% python3 -q
>>> import numpy as np
>>> np.set_printoptions(precision=2, suppress=True, linewidth=100, legacy="1.25")
>>> rng = np.random.default_rng(249)
>>> labels = rng.integers(0, 2, 4)
>>> F = np.triu((labels[:, None] == labels) & (rng.random((4, 4)) < 0.8), 1).astype(int)
>>> F += F.T
>>> F
array([[0, 1, 0, 0],
       [1, 0, 1, 1],
       [0, 1, 0, 1],
       [0, 1, 1, 0]])
>>> vals, vecs = np.linalg.eig(F)
>>> round(float(np.prod(vals)), 2)
1.0
>>> vals
array([-1.48,  0.31,  2.17, -1.  ])
>>> vals, vecs = np.linalg.eigh(F)
>>> vec = np.array([-4, -9, 3, 6])
>>> vec @ F @ vec
-54
>>> (np.sign(vecs[:, -1].round(6)) == np.sign(vecs[0, -1].round(6))).astype(int)
array([1, 1, 1, 1])
>>> np.abs(F).sum(axis=1).max(), round(np.abs(vals).max(), 2)
(3, 2.17)
>>> np.linalg.eigvalsh(F[1:, 1:])
array([-1., -1.,  2.])
>>> np.round(vec @ F @ vec / (vec @ vec), 2), round(float(vals[0]), 2), np.round(vals[-1], 2)
(-0.38, -1.48, 2.17)
>>> q, vecs = np.linalg.qr(F[:, :3])[0], np.linalg.qr(F[:, 3:])[0]
>>> sv = np.linalg.svd(q.T @ vecs, compute_uv=False)
>>> np.degrees(np.arccos(sv.clip(0, 1)))
array([30.])
>>> (sv > 0.9).sum()
0
>>> sv
array([0.87])
>>> F @ F
array([[1, 0, 1, 1],
       [0, 3, 1, 1],
       [1, 1, 2, 1],
       [1, 1, 1, 2]])
>>> F.sum(axis=0)
array([1, 3, 2, 2])
>>> np.trace(F @ F @ F) // 6
1
>>> Lm = np.diag(F.sum(axis=1)) - F
>>> round(np.linalg.det(Lm[1:, 1:]))
3
>>> Lm @ np.ones(4)
array([0., 0., 0., 0.])
>>> Lm
array([[ 1, -1,  0,  0],
       [-1,  3, -1, -1],
       [ 0, -1,  2, -1],
       [ 0, -1, -1,  2]])
>>> np.linalg.matrix_rank(Lm)
3
>>> feats = np.load("x.npy")
>>> feats
array([[-24, -33,  23, -21, -35],
       [ 16, -65, -33,  37,  25],
       [ 20, -72, -32,  39,  20],
       [  7, -21, -12,  14,   0],
       [-11, -85, -10,  14, -30]])
>>> # rows and columns are dependent
>>> rank = np.linalg.matrix_rank(feats)
>>> rank
4
>>> null = np.linalg.svd(feats)[2][rank:].T
>>> [int(np.linalg.matrix_rank(np.delete(feats, i, axis=0))) for i in range(5)]
[4, 4, 4, 4, 4]
>>> [int(np.linalg.matrix_rank(feats[:, :j + 1])) for j in range(5)]
[1, 2, 3, 4, 4]
>>> np.allclose(feats @ null, 0)
True
>>> null.shape
(5, 1)
>>> [round(float(x), 2) for x in np.linalg.svd(feats, compute_uv=False)[:3]]
[149.04, 83.38, 11.81]
>>> np.round(np.linalg.norm(feats, 2) / np.linalg.norm(feats), 2)
0.87
>>> E = 3 * np.eye(3) + np.eye(3, k=1)
>>> E
array([[3., 1., 0.],
       [0., 3., 1.],
       [0., 0., 3.]])
>>> # triangular: eigenvalues sit on the diagonal
>>> u = np.array([2, -6, -9])
>>> B = E + np.outer(u, np.eye(3)[0])
>>> B
array([[ 5.,  1.,  0.],
       [-6.,  3.,  1.],
       [-9.,  0.,  3.]])
>>> np.linalg.matrix_rank(B - E)
1
>>> vec = np.array([1, 1, 0])
>>> target = E @ vec
>>> beta, lr = np.zeros(3), 1 / np.linalg.norm(E, 2) ** 2
>>> for i in range(5):
...     beta -= lr * E.T @ (E @ beta - target)
...     if i % 1 == 0: print(i, round(np.linalg.norm(E @ beta - target), 2))
... 
0 0.82
1 0.27
2 0.1
3 0.04
4 0.02
>>> beta
array([1.  , 0.99, 0.01])
>>> K = np.load("block2.npy")
>>> K
array([[  0.7,  -1. ,   1.9,   1.1],
       [  1.8,   2.3,  -0.7,   1.5],
       [ -1.5,  -0.8,   0.3,   0.3],
       [ 20. ,  -4. , -10. , -20. ],
       [  0.3,  -0.8,   1.9,  -0.4],
       [ -1.2,   1.4,  -0.5,  -1.3],
       [ -0.8,  -0.2,  -0.8,   0.3],
       [ -0.3,  -0.6,  -0.7,  -0.5],
       [ -1.1,   0.8,  -0.7,   0.6],
       [  0.9,   0. ,  -0.1,  -0.8],
       [  1.2,   0.6,  -0.4,  -0.4],
       [ -0.2,   0.9,   0. ,  -0.7],
       [ -0.3,  -0.7,   1.1,  -1.8],
       [  0.6,  -0.8,  -0.5,   0.6],
       [ -0.2,  -0.2,   0.1,  -0.9],
       [  1.7,  -0.4,  -0.2,  -1.2],
       [ -0.4,  -0.2,  -1. ,  -0.6],
       [  0.1,   0. ,   0.5,  -0.2],
       [ -0.9,   2.7,   0.1,  -0.5],
       [ -0.3,  -0.6,  -0.8,  -1. ],
       [ -0.3,   1.1,   0.3,   1.3],
       [ -0.2,   0.4,  -0.3,  -0.2]])
>>> # row 3 is much longer than the rest
>>> B = K / np.sqrt((K ** 2).mean(axis=1, keepdims=True))
>>> np.linalg.norm(B, axis=1)
array([2., 2., 2., 2., 2., 2., 2., 2., 2., 2., 2., 2., 2., 2., 2., 2., 2., 2., 2., 2., 2., 2.])
>>> np.linalg.matrix_rank(K - K.mean(axis=1, keepdims=True))
3
>>> np.linalg.matrix_rank(B) == np.linalg.matrix_rank(K)
True
>>> B[17]
array([ 0.37,  0.  ,  1.83, -0.73])
>>> arr = np.load("sample5.npy")
>>> arr
array([[15.84, -9.3 , -4.73],
       [ 9.07, 15.05,  4.47],
       [-2.95,  4.06, -0.55],
       [ 1.59, -7.  , 14.86]])
>>> vec = np.array([9, 9, 0])
>>> target = arr @ vec
>>> beta, lr = np.zeros(3), 1 / np.linalg.norm(arr, 2) ** 2
>>> for i in range(50):
...     beta -= lr * arr.T @ (arr @ beta - target)
...     if i % 10 == 0: print(i, round(np.linalg.norm(arr @ beta - target), 2))
... 
0 42.61
10 0.0
20 0.0
30 0.0
40 0.0
>>> beta.round(2) + 0
array([9., 9., 0.])
>>> q, vecs = np.linalg.qr(arr[:, :1])[0], np.linalg.qr(arr[:, 1:])[0]
>>> sv = np.linalg.svd(q.T @ vecs, compute_uv=False)
>>> (sv > 0.9).sum()
0
>>> round(np.linalg.norm(q @ q.T - vecs @ vecs.T, 2), 2)
1.0
>>> np.degrees(np.arccos(sv.clip(0, 1)))
array([84.36])
>>> sv
array([0.1])
>>> u = np.array([-3, 3])
>>> r1 = np.array([-1, 1, -2, 3, 2])
>>> A = u[:, None] + r1[None, :]
>>> A
array([[-4, -2, -5,  0, -1],
       [ 2,  4,  1,  6,  5]])
>>> u, r1 = A[0], A[1]
>>> u @ r1
-26
>>> p = (u @ r1) / (u @ u) * u
>>> round(float(np.linalg.norm(u + r1) ** 2 + np.linalg.norm(u - r1) ** 2), 2)
256.0
>>> p
array([ 2.26,  1.13,  2.83, -0.  ,  0.57])
>>> r1 - p
array([-0.26,  2.87, -1.83,  6.  ,  4.43])
>>> np.round((r1 - p) @ u, 2)
-0.0
